$ python -q
>>> import numpy as np
>>> import numpy.linalg as la
>>> np.set_printoptions(precision=3, suppress=True, linewidth=200)
>>> W0 = np.load("case6.npy")
>>> print(W0)
[[ 1 -1 -2  2 -1]
 [ 1 -1 -2 -2  1]
 [-1  1  2 -2 -2]
 [-1  1 -2 -1 -1]
 [ 2  0  0  1  1]]
>>> round(la.norm(W0, 1), 3), round(la.norm(W0, np.inf), 3)
(np.float64(8.0), np.float64(8.0))
>>> round(la.norm(W0[1] - W0[2]), 3)
np.float64(5.745)
>>> la.norm(W0, axis=1).argmax()
np.int64(2)
>>> la.norm(W0, axis=0)
array([2.828, 2.   , 4.   , 3.742, 2.828])
>>> np.round(la.norm(W0, 2), 3)
np.float64(4.942)
>>> print(round(la.norm(W0, "nuc"), 3))
14.234
>>> print(np.round(la.norm(W0[1], 1), 3), np.round(la.norm(W0[1], np.inf), 3))
7.0 2.0
>>> round(float(la.norm(W0) ** 2 / la.norm(W0, 2) ** 2), 3)
2.047
>>> q, R = la.qr(W0)
>>> print(np.allclose(R.T @ R, W0.T @ W0))
True
>>> np.abs(np.diag(R))
array([2.828, 1.414, 3.464, 3.266, 2.121])
>>> print(np.round(q @ R, 3) + 0)
[[ 1. -1. -2.  2. -1.]
 [ 1. -1. -2. -2.  1.]
 [-1.  1.  2. -2. -2.]
 [-1.  1. -2. -1. -1.]
 [ 2.  0.  0.  1.  1.]]
>>> mat = np.loadtxt("layer0.csv", delimiter=",")
>>> mat
array([[  8.,  -2.,   7.,  11.,   7.],
       [ -8.,   1., -13.,   9.,  -4.],
       [ -6.,   3.,  -7., -20.,  -6.],
       [ -8.,  11.,  -5., -15., -18.],
       [  4.,   5.,   6.,  -9.,  -4.]])
>>> # rank 4
>>> blk = np.stack([mat, -3 * mat, mat[::-1]])
>>> blk.shape
(3, 5, 5)
>>> np.round(la.det(blk), 3) + 0
array([0., 0., 0.])
>>> (blk @ mat.T).shape
(3, 5, 5)
>>> np.einsum("bij,cij->bc", blk, blk)
array([[ 2081., -6243.,   558.],
       [-6243., 18729., -1674.],
       [  558., -1674.,  2081.]])
>>> la.matrix_rank(blk.reshape(3, -1))
np.int64(2)
>>> np.count_nonzero(mat)
np.int64(25)
>>> np.round(la.svd(mat, compute_uv=False), 3) + 0
array([38.65 , 21.31 , 11.274,  2.446,  0.   ])
>>> np.unravel_index(np.abs(mat).argmax(), mat.shape)
(np.int64(2), np.int64(3))
>>> mat[5]
Traceback (most recent call last):
  File "<python-input-29>", line 1, in <module>
    mat[5]
    ~~~^^^
IndexError: index 5 is out of bounds for axis 0 with size 5
>>> print(mat.sum(axis=1))
[ 31. -15. -36. -35.   2.]
>>> mat - mat[0]
array([[  0.,   0.,   0.,   0.,   0.],
       [-16.,   3., -20.,  -2., -11.],
       [-14.,   5., -14., -31., -13.],
       [-16.,  13., -12., -26., -25.],
       [ -4.,   7.,  -1., -20., -11.]])
>>> M2 = mat / np.sqrt((mat ** 2).mean(axis=1, keepdims=True))
>>> print(la.matrix_rank(mat - mat.mean(axis=1, keepdims=True)))
4
>>> print(la.matrix_rank(M2) == la.matrix_rank(mat))
True
>>> M2[4]
array([ 0.678,  0.848,  1.017, -1.526, -0.678])
>>> U, sv, vt = la.svd(mat)
>>> sv.round(3) + 0
array([38.65 , 21.31 , 11.274,  2.446,  0.   ])
>>> M2 = U[:, :4] @ np.diag(sv[:4]) @ vt[:4]
>>> M2
array([[  8.,  -2.,   7.,  11.,   7.],
       [ -8.,   1., -13.,   9.,  -4.],
       [ -6.,   3.,  -7., -20.,  -6.],
       [ -8.,  11.,  -5., -15., -18.],
       [  4.,   5.,   6.,  -9.,  -4.]])
>>> la.matrix_rank(mat, rtol=0.05)
np.int64(4)
>>> round(la.norm(mat - M2, 2), 3), np.round(sv[4], 3)
(np.float64(0.0), np.float64(0.0))
>>> round(la.norm(mat - M2) / la.norm(mat), 3)
np.float64(0.0)
>>> print(la.matrix_rank(M2))
4
>>> vec = np.array([6, -1, 1, -3, -7])
>>> np.sign((M2 @ vec).round(6))
array([-1., -1.,  1.,  1.,  1.])
>>> M2 @ vec
array([-25., -61.,  56., 107.,  80.])
>>> M2 * vec
array([[ 48.,   2.,   7., -33., -49.],
       [-48.,  -1., -13., -27.,  28.],
       [-36.,  -3.,  -7.,  60.,  42.],
       [-48., -11.,  -5.,  45., 126.],
       [ 24.,  -5.,   6.,  27.,  28.]])
>>> (M2 * vec).sum(axis=1)
array([-25., -61.,  56., 107.,  80.])
>>> M2 @ np.ones(5)
array([ 31., -15., -36., -35.,   2.])
>>> J = np.load("w.npy")
>>> J
array([[ 1.674,  1.312,  4.781],
       [ 3.8  , -1.955, -1.882],
       [ 5.332, -3.589,  1.568],
       [ 4.212, -2.853,  2.236],
       [ 3.245,  2.997,  5.332],
       [ 4.468,  1.786,  1.78 ],
       [ 6.528,  2.753,  2.748],
       [-0.514,  0.887, -8.477],
       [-1.481, -4.927, -0.516],
       [ 0.19 , -3.368, -5.183],
       [-4.061,  0.158, -3.362],
       [-2.383, -4.886, -0.896],
       [-1.122,  0.826,  1.296],
       [-1.126, -1.251,  2.094],
       [-0.818,  0.161,  2.008],
       [-1.02 ,  4.375, -6.998]])
>>> vec = np.array([2, 1, 0])
>>> y = J @ vec
>>> print(np.round(la.pinv(J) @ J, 3) + 0)
[[1. 0. 0.]
 [0. 1. 0.]
 [0. 0. 1.]]
>>> np.round(la.lstsq(J, y)[0], 3) + 0
array([2., 1., 0.])
>>> rng = np.random.default_rng(97)
>>> y = y + 0.1 * rng.normal(size=16)
>>> y
array([ 4.634,  5.761,  7.032,  5.472,  9.36 , 10.63 , 15.76 , -0.276, -7.788, -3.121, -7.856, -9.698, -1.472, -3.676, -1.444,  2.41 ])
>>> beta, *_ = la.lstsq(J, y)
>>> print([round(float(la.norm(la.solve(J.T @ J + lam * np.eye(3), J.T @ y))), 2) for lam in (0, 1, 10, 100)])
[2.23, 2.21, 2.08, 1.35]
>>> cent = J[[12, 4]].astype(float)
>>> for _ in range(7):
...     lab = la.norm(J[:, None] - cent, axis=-1).argmin(axis=1)
...     cent = np.array([J[lab == j].mean(axis=0) for j in range(2)])
... 
>>> print(lab)
[1 0 1 1 1 1 1 0 0 0 0 0 0 0 0 0]
>>> print(np.bincount(lab))
[10  6]
>>> print(cent)
[[-0.854 -0.998 -2.192]
 [ 4.243  0.401  3.074]]
>>> cent[1] - cent[0]
array([5.097, 1.399, 5.266])
>>> print(np.abs(cent[1] - cent[0]).argmax())
2
>>> Xc = (J - J.mean(axis=0)) / J.std(axis=0)
>>> Xc.std(axis=0)
array([1., 1., 1.])
>>> print(np.argwhere(np.abs(Xc) > 2))
[[7 2]]
>>> beta = la.lstsq(np.delete(Xc, 2, axis=1), Xc[:, 2])[0]
>>> np.abs(beta).argmax()
np.int64(0)
>>> E = np.load("block6.npy")
>>> E
array([[ 2.,  0.,  0.,  0.,  0.],
       [ 0.,  1., -2., -2.,  2.],
       [ 0., -2.,  1.,  1.,  1.],
       [ 0.,  0.,  0., -2.,  0.],
       [ 0., -1., -2.,  2.,  2.]])
>>> # 2 blocks once reordered
>>> np.flatnonzero(la.matrix_power((E != 0) + (E.T != 0) + np.eye(5), 5)[3])
array([1, 2, 3, 4])
>>> np.sort(la.eigvals(E).real)
array([-2.   ,  0.391,  0.391,  2.   ,  3.219])
>>> (E != 0).astype(int)
array([[1, 0, 0, 0, 0],
       [0, 1, 1, 1, 1],
       [0, 1, 1, 1, 1],
       [0, 0, 0, 1, 0],
       [0, 1, 1, 1, 1]])
>>> lab = rng.permutation(5)
>>> print(lab)
[1 4 0 2 3]
>>> M2 = E[lab][:, lab]
>>> print(np.trace(M2))
4.0
>>> np.allclose(M2, E)
False
>>> M2
array([[ 1.,  2.,  0., -2., -2.],
       [-1.,  2.,  0., -2.,  2.],
       [ 0.,  0.,  2.,  0.,  0.],
       [-2.,  1.,  0.,  1.,  1.],
       [ 0.,  0.,  0.,  0., -2.]])
>>> round(la.det(M2), 3), np.round(la.det(E[lab]), 3)
(np.float64(-32.0), np.float64(-32.0))
>>> vec = np.array([2, 3, 0, 2, 3])
>>> y = M2 @ vec
>>> y
array([-2.,  6.,  0.,  4., -6.])
>>> la.solve(M2.T, M2[3])
array([ 0.,  0.,  0.,  1., -0.])
>>> la.solve(M2, 3 * y)
array([6., 9., 0., 6., 9.])
>>> blk = np.stack([J, 2 * J, J[::-1]])
>>> la.matrix_rank(blk)
array([3, 3, 3])
>>> np.einsum("bij,cij->bc", blk, blk)
array([[ 536.626, 1073.251, -223.104],
       [1073.251, 2146.503, -446.209],
       [-223.104, -446.209,  536.626]])
>>> F = np.load("m.npy")
>>> F
array([[ 11.556,  -0.754,  -6.44 ],
       [ 18.364,  17.522,  -8.736],
       [ 25.415,   1.712, -21.821],
       [-10.885, -10.662, -21.627],
       [ 11.186,  -4.668,  25.996],
       [ 17.162,  -8.004,  -8.019],
       [-13.752, -10.574, -16.24 ],
       [ 33.277,   3.224,  -4.224],
       [ -3.986,  13.215,  -7.869],
       [  5.351,   7.102,   3.616],
       [  1.545, -15.22 ,   6.973],
       [ 26.995,  -6.987,  11.19 ],
       [ 43.614, -14.087,  13.551],
       [ 11.012, -14.769,  17.828],
       [  4.738,  -4.175,  -7.242],
       [ -7.839,  15.042,  14.824],
       [ -5.948,   0.098,   5.149],
       [-10.624, -12.884,  11.185],
       [ 15.368,  14.791, -33.337],
       [ -0.719,  -0.914,   9.743],
       [ -5.35 ,   4.241,   8.794]])
>>> C2 = np.cov(F, rowvar=False)
>>> la.eigvalsh(C2)[::-1]
array([247.214, 242.367,  92.15 ])
>>> np.argsort(-F.std(axis=0).round(6), kind="stable")
array([0, 2, 1])
>>> np.median(F, axis=0)
array([ 5.351, -0.914,  3.616])
>>> round(float(np.corrcoef(F[:, 0], F[:, 2])[0, 1]), 3)
0.004
>>> C2.shape
(3, 3)
>>> C2
array([[246.404,  -2.607,   0.982],
       [ -2.607, 108.379, -46.724],
       [  0.982, -46.724, 226.947]])
>>> F.std(axis=0)
array([15.319, 10.16 , 14.702])
>>> vals, evecs = la.eigh(C2)
>>> vec = np.array([2, -2, -3])
>>> evecs * np.abs(vals) @ evecs.T
array([[246.404,  -2.607,   0.982],
       [ -2.607, 108.379, -46.724],
       [  0.982, -46.724, 226.947]])
>>> la.eigvalsh(C2[1:, 1:])
array([ 92.18 , 243.147])
>>> print(evecs * np.maximum(vals, 0) @ evecs.T)
[[246.404  -2.607   0.982]
 [ -2.607 108.379 -46.724]
 [  0.982 -46.724 226.947]]
>>> round(vec @ C2 @ vec, 3)
np.float64(2910.037)
>>> D = la.norm(F[:, None] - F[None], axis=-1)
>>> la.matrix_rank(D ** 2)
np.int64(5)
>>> np.unravel_index(D.round(6).argmax(), D.shape)
(np.int64(3), np.int64(12))
>>> cent = F[[18, 5]].astype(float)
>>> for _ in range(7):
...     lab = la.norm(F[:, None] - cent, axis=-1).argmin(axis=1)
...     cent = np.array([F[lab == j].mean(axis=0) for j in range(2)])
... 
>>> lab
array([1, 0, 0, 1, 1, 1, 1, 0, 1, 1, 1, 1, 1, 1, 1, 1, 1, 1, 0, 1, 1])
>>> cent[1] - cent[0]
array([-18.75 , -13.077,  20.642])
>>> data = np.array([[2, 1, 1, 0], [0, 3, 1, 2], [2, 3, 12, 2], [3, 3, 3, 3]])
>>> data
array([[ 2,  1,  1,  0],
       [ 0,  3,  1,  2],
       [ 2,  3, 12,  2],
       [ 3,  3,  3,  3]])
>>> blk = np.stack([data, 5 * data, data[::-1]])
>>> print(la.matrix_rank(blk.reshape(3, -1)))
2
>>> print(la.norm(blk, axis=(1, 2)))
[14.731 73.655 14.731]
>>> print(np.einsum("bij,cij->bc", blk, blk))
[[ 217 1085   74]
 [1085 5425  370]
 [  74  370  217]]
>>> M = np.loadtxt("data.csv", delimiter=",")
>>> print(M)
[[-1.  3. -1.  3. -1.  3.]
 [ 1. -4.  1. -4.  1. -4.]
 [ 1. -5.  1. -5.  1. -5.]
 [-1.  3. -1.  3. -1.  3.]
 [ 1. -4.  1. -4.  1. -4.]
 [ 1. -5.  1. -5.  1. -5.]]
>>> # row 3 repeats row 0
>>> u, r1 = W0[4], W0[1]
>>> u @ r1
np.int64(1)
>>> p = (u @ r1) / (u @ u) * u
>>> np.outer(u, r1)
array([[ 2, -2, -4, -4,  2],
       [ 0,  0,  0,  0,  0],
       [ 0,  0,  0,  0,  0],
       [ 1, -1, -2, -2,  1],
       [ 1, -1, -2, -2,  1]])
>>> round(la.norm(u + r1) ** 2 + la.norm(u - r1) ** 2, 3)
np.float64(34.0)
>>> round(float((r1 - p) @ u), 3)
0.0
>>> vec = np.array([-3, 7, -4, -2, 0])
>>> print(mat * vec)
[[-24. -14. -28. -22.   0.]
 [ 24.   7.  52. -18.  -0.]
 [ 18.  21.  28.  40.  -0.]
 [ 24.  77.  20.  30.  -0.]
 [-12.  35. -24.  18.  -0.]]
>>> mat @ np.eye(5)[2]
array([  7., -13.,  -7.,  -5.,   6.])
>>> la.norm(mat @ vec) <= la.norm(mat, 2) * la.norm(vec) + 1e-9
np.True_
>>> np.sign((mat @ vec).round(6))
array([-1.,  1.,  1.,  1.,  1.])
>>> m1 = np.loadtxt("test16.csv", delimiter=",")
>>> m1
array([[-0.914, -0.406],
       [-0.406,  0.914]])
>>> u = np.array([3, -3, 2])
>>> np.round(np.correlate(m1[0], m1[1], "full"), 3) + 0
array([-0.835,  0.   ,  0.165])
>>> np.convolve(m1[0], u)
array([-2.741,  1.523, -0.609, -0.812])
>>> U, sv, vt = la.svd(M, full_matrices=False)
>>> print(np.round(U.T @ U, 3) + 0)
[[1. 0. 0. 0. 0. 0.]
 [0. 1. 0. 0. 0. 0.]
 [0. 0. 1. 0. 0. 0.]
 [0. 0. 0. 1. 0. 0.]
 [0. 0. 0. 0. 1. 0.]
 [0. 0. 0. 0. 0. 1.]]
>>> round(np.sqrt((sv ** 2).sum()), 3), round(la.norm(M), 3)
(np.float64(17.833), np.float64(17.833))
>>> np.round(vt @ vt.T, 3) + 0
array([[1., 0., 0., 0., 0., 0.],
       [0., 1., 0., 0., 0., 0.],
       [0., 0., 1., 0., 0., 0.],
       [0., 0., 0., 1., 0., 0.],
       [0., 0., 0., 0., 1., 0.],
       [0., 0., 0., 0., 0., 1.]])
>>> sv.round(3) + 0
array([17.813,  0.825,  0.   ,  0.   ,  0.   ,  0.   ])
>>> np.cumsum(sv ** 2) / np.sum(sv ** 2)
array([0.998, 1.   , 1.   , 1.   , 1.   , 1.   ])
>>> np.abs(U[:, 0]).round(6).argmax()
np.int64(2)
>>> q, evecs = la.qr(m1[:, :1])[0], la.qr(m1[:, 1:])[0]
>>> sv = la.svd(q.T @ evecs, compute_uv=False)
>>> print((sv > 0.9).sum())
0
>>> sv
array([0.])
>>> vec = np.array([2, 2])
>>> a = np.maximum(m1 @ vec, 0)
>>> np.maximum(m1 @ vec, 0) - np.maximum(-m1 @ vec, 0)
array([-2.64 ,  1.015])
>>> print(np.flatnonzero(a > 1e-9))
[1]
